$ python3 -q
>>> import numpy as np
>>> from numpy import linalg as LA
>>> np.set_printoptions(precision=2, suppress=True, linewidth=100, sign=" ")
>>> def tidy(a):
...     return np.round(a, 2) + 0
... 
>>> feats = np.loadtxt("w.csv", delimiter=",")
>>> feats
array([[ 4.,  1.,  1.,  1.,  1.,  1.,  1.,  1.],
       [ 1.,  4.,  1.,  1.,  1.,  1.,  1.,  1.],
       [ 1.,  1.,  4.,  1.,  1.,  1.,  1.,  1.],
       [ 1.,  1.,  1.,  4.,  1.,  1.,  1.,  1.],
       [ 1.,  1.,  1.,  1.,  4.,  1.,  1.,  1.],
       [ 1.,  1.,  1.,  1.,  1.,  4.,  1.,  1.],
       [ 1.,  1.,  1.,  1.,  1.,  1.,  4.,  1.],
       [ 1.,  1.,  1.,  1.,  1.,  1.,  1.,  4.]])
>>> f = np.array([2, 2])
>>> np.array([np.convolve(row, f, "same") for row in feats])
array([[  8.,  10.,   4.,   4.,   4.,   4.,   4.,   4.],
       [  2.,  10.,  10.,   4.,   4.,   4.,   4.,   4.],
       [  2.,   4.,  10.,  10.,   4.,   4.,   4.,   4.],
       [  2.,   4.,   4.,  10.,  10.,   4.,   4.,   4.],
       [  2.,   4.,   4.,   4.,  10.,  10.,   4.,   4.],
       [  2.,   4.,   4.,   4.,   4.,  10.,  10.,   4.],
       [  2.,   4.,   4.,   4.,   4.,   4.,  10.,  10.],
       [  2.,   4.,   4.,   4.,   4.,   4.,   4.,  10.]])
>>> np.correlate(feats[6], feats[4], "full")
array([  1.,   2.,   3.,   7.,   8.,   9.,  13.,  14.,  13.,  21.,  11.,   7.,   6.,   5.,   1.])
>>> A = np.array([[-2.0, 0.0, 0.0, 0.0, 0.0, 0.0, 0.0],
...     [0.0, -2.0, -3.0, -3.0, -3.0, -3.0, -3.0],
...     [0.0, -3.0, -2.0, -3.0, -3.0, -3.0, -3.0],
...     [0.0, -3.0, -3.0, -2.0, -3.0, -3.0, -3.0],
...     [0.0, -3.0, -3.0, -3.0, -2.0, -3.0, -3.0],
...     [0.0, -3.0, -3.0, -3.0, -3.0, -2.0, -3.0],
...     [0.0, -3.0, -3.0, -3.0, -3.0, -3.0, -2.0]])
>>> theta = np.radians(36)
>>> r_ = np.eye(7)
>>> r_[0, 0] = r_[3, 3] = np.cos(theta)
>>> r_[0, 3], r_[3, 0] = -np.sin(theta), np.sin(theta)
>>> tidy(r_)
array([[ 0.81,  0.  ,  0.  , -0.59,  0.  ,  0.  ,  0.  ],
       [ 0.  ,  1.  ,  0.  ,  0.  ,  0.  ,  0.  ,  0.  ],
       [ 0.  ,  0.  ,  1.  ,  0.  ,  0.  ,  0.  ,  0.  ],
       [ 0.59,  0.  ,  0.  ,  0.81,  0.  ,  0.  ,  0.  ],
       [ 0.  ,  0.  ,  0.  ,  0.  ,  1.  ,  0.  ,  0.  ],
       [ 0.  ,  0.  ,  0.  ,  0.  ,  0.  ,  1.  ,  0.  ],
       [ 0.  ,  0.  ,  0.  ,  0.  ,  0.  ,  0.  ,  1.  ]])
>>> B = A @ r_.T
>>> tidy(LA.svd(A, compute_uv=False)), tidy(LA.svd(B, compute_uv=False))
(array([ 17.,   2.,   1.,   1.,   1.,   1.,   1.]), array([ 17.,   2.,   1.,   1.,   1.,   1.,   1.]))
>>> tidy(np.abs(B - A).max(axis=0))
array([ 1.76,  0.  ,  0.  ,  1.18,  0.  ,  0.  ,  0.  ])
>>> tidy(B)
array([[-1.62,  0.  ,  0.  , -1.18,  0.  ,  0.  ,  0.  ],
       [ 1.76, -2.  , -3.  , -2.43, -3.  , -3.  , -3.  ],
       [ 1.76, -3.  , -2.  , -2.43, -3.  , -3.  , -3.  ],
       [ 1.18, -3.  , -3.  , -1.62, -3.  , -3.  , -3.  ],
       [ 1.76, -3.  , -3.  , -2.43, -2.  , -3.  , -3.  ],
       [ 1.76, -3.  , -3.  , -2.43, -3.  , -2.  , -3.  ],
       [ 1.76, -3.  , -3.  , -2.43, -3.  , -3.  , -2.  ]])
>>> tidy((B - B.T) / 2)
array([[ 0.  , -0.88, -0.88, -1.18, -0.88, -0.88, -0.88],
       [ 0.88,  0.  ,  0.  ,  0.29,  0.  ,  0.  ,  0.  ],
       [ 0.88,  0.  ,  0.  ,  0.29,  0.  ,  0.  ,  0.  ],
       [ 1.18, -0.29, -0.29,  0.  , -0.29, -0.29, -0.29],
       [ 0.88,  0.  ,  0.  ,  0.29,  0.  ,  0.  ,  0.  ],
       [ 0.88,  0.  ,  0.  ,  0.29,  0.  ,  0.  ,  0.  ],
       [ 0.88,  0.  ,  0.  ,  0.29,  0.  ,  0.  ,  0.  ]])
>>> B.inv()
Traceback (most recent call last):
  File "<python-input-20>", line 1, in <module>
    B.inv()
    ^^^^^
AttributeError: 'numpy.ndarray' object has no attribute 'inv'
>>> tidy(np.sort(np.abs(LA.eigvals(B))))
array([  1.  ,   1.  ,   1.  ,   1.  ,   1.06,   1.97,  16.32])
>>> tidy(np.trace(B))
np.float64(-13.24)
>>> LA.determinant(B)
Traceback (most recent call last):
  File "<python-input-23>", line 1, in <module>
    LA.determinant(B)
    ^^^^^^^^^^^^^^
AttributeError: module 'numpy.linalg' has no attribute 'determinant'
>>> np.allclose(B, B.T)
False
>>> assert B == B.T
Traceback (most recent call last):
  File "<python-input-25>", line 1, in <module>
    assert B == B.T
           ^^^^^^^^
ValueError: The truth value of an array with more than one element is ambiguous. Use a.any() or a.all()
>>> tidy(LA.matrix_power(B, 2))
array([[  1.24,   3.53,   3.53,   3.8 ,   3.53,   3.53,   3.53],
       [-30.39,  47.28,  46.28,  35.83,  46.28,  46.28,  46.28],
       [-30.39,  46.28,  47.28,  35.83,  46.28,  46.28,  46.28],
       [-30.25,  46.85,  46.85,  37.64,  46.85,  46.85,  46.85],
       [-30.39,  46.28,  46.28,  35.83,  47.28,  46.28,  46.28],
       [-30.39,  46.28,  46.28,  35.83,  46.28,  47.28,  46.28],
       [-30.39,  46.28,  46.28,  35.83,  46.28,  46.28,  47.28]])
>>> w, V = LA.eigh(A)
>>> tidy(LA.eigvalsh(A @ A))
array([   1.,    1.,    1.,    1.,    1.,    4.,  289.])
>>> tidy(V @ np.diag(w) @ V.T)
array([[-2.,  0.,  0.,  0.,  0.,  0.,  0.],
       [ 0., -2., -3., -3., -3., -3., -3.],
       [ 0., -3., -2., -3., -3., -3., -3.],
       [ 0., -3., -3., -2., -3., -3., -3.],
       [ 0., -3., -3., -3., -2., -3., -3.],
       [ 0., -3., -3., -3., -3., -2., -3.],
       [ 0., -3., -3., -3., -3., -3., -2.]])
>>> (w > 1e-8).sum(), (w < -1e-8).sum()
(np.int64(5), np.int64(2))
>>> tidy(LA.eigvalsh(A + 3 * np.eye(7)))
array([-14.,   1.,   4.,   4.,   4.,   4.,   4.])
>>> tidy(LA.eigvalsh(A).min())
np.float64(-17.0)
>>> np.all(LA.eigvalsh(A) > 0)
np.False_
>>> J = np.loadtxt("block3.csv", delimiter=",")
>>> J
array([[ 0.,  0.,  1.,  0.,  0.,  0.,  0.,  0.],
       [ 0.,  0.,  0.,  0.,  1.,  1.,  1.,  1.],
       [ 1.,  0.,  0.,  0.,  0.,  0.,  1.,  0.],
       [ 0.,  0.,  0.,  0.,  0.,  1.,  0.,  0.],
       [ 0.,  1.,  0.,  0.,  0.,  0.,  1.,  0.],
       [ 0.,  1.,  0.,  1.,  0.,  0.,  0.,  0.],
       [ 0.,  1.,  1.,  0.,  1.,  0.,  0.,  0.],
       [ 0.,  1.,  0.,  0.,  0.,  0.,  0.,  0.]])
>>> w, V = LA.eigh(J)
>>> vec = np.array([-5, -3, 0, 0, 3, 1, -4, 2])
>>> np.abs(J).sum(axis=1).max(), tidy(np.abs(w).max())
(np.float64(4.0), np.float64(2.49))
>>> M = np.load("arr.npy")
>>> M
array([[ 5.,  4.,  5.,  5.,  5.],
       [ 8.,  7.,  3.,  2.,  2.],
       [ 1.,  7.,  1.,  8.,  2.],
       [ 0.,  0.,  0.,  2.,  0.],
       [ 0.,  0.,  0.,  1.,  1.]])
>>> O, V = LA.qr(M[:, :2])[0], LA.qr(M[:, 2:])[0]
>>> sv = LA.svd(O.T @ V, compute_uv=False)
>>> tidy(sv)
array([ 0.96,  0.93])
>>> tidy(np.degrees(np.arccos(sv.clip(0, 1))))
array([ 17.08,  21.2 ])
>>> w, V = LA.eigh(J)
>>> tidy(V @ np.diag(w) @ V.T)
array([[ 0.,  0.,  1.,  0.,  0.,  0.,  0.,  0.],
       [ 0.,  0.,  0.,  0.,  1.,  1.,  1.,  1.],
       [ 1.,  0.,  0.,  0.,  0.,  0.,  1.,  0.],
       [ 0.,  0.,  0.,  0.,  0.,  1.,  0.,  0.],
       [ 0.,  1.,  0.,  0.,  0.,  0.,  1.,  0.],
       [ 0.,  1.,  0.,  1.,  0.,  0.,  0.,  0.],
       [ 0.,  1.,  1.,  0.,  1.,  0.,  0.,  0.],
       [ 0.,  1.,  0.,  0.,  0.,  0.,  0.,  0.]])
>>> tidy(w.sum()), np.trace(J)
(np.float64(0.0), np.float64(0.0))
>>> tidy(LA.eigvalsh(J + -2 * np.eye(8)))
array([-3.99, -3.56, -2.77, -2.58, -1.74, -1.15, -0.71,  0.49])
>>> np.abs(V[:, -1]).round(6).argmax()
np.int64(1)
>>> P = np.triu(np.array([[-2, -1, 1, -1, 2],
...     [2, 1, 1, -1, 1],
...     [1, 0, -1, -2, -1],
...     [2, -2, -2, -1, -1],
...     [1, 1, 0, -2, -1]]), 1) + np.eye(5)
>>> B = P @ M @ LA.inv(P)
>>> LA.matrix_rank(B)
np.int64(5)
>>> P @ M - M @ P
array([[ -7.,   5., -11.,  25.,  -2.],
       [  1.,  15., -14.,  28., -15.],
       [  0.,   1.,  -8.,   5.,  -1.],
       [  0.,   0.,   0.,  -1.,   1.],
       [  0.,   0.,   0.,   0.,   1.]])
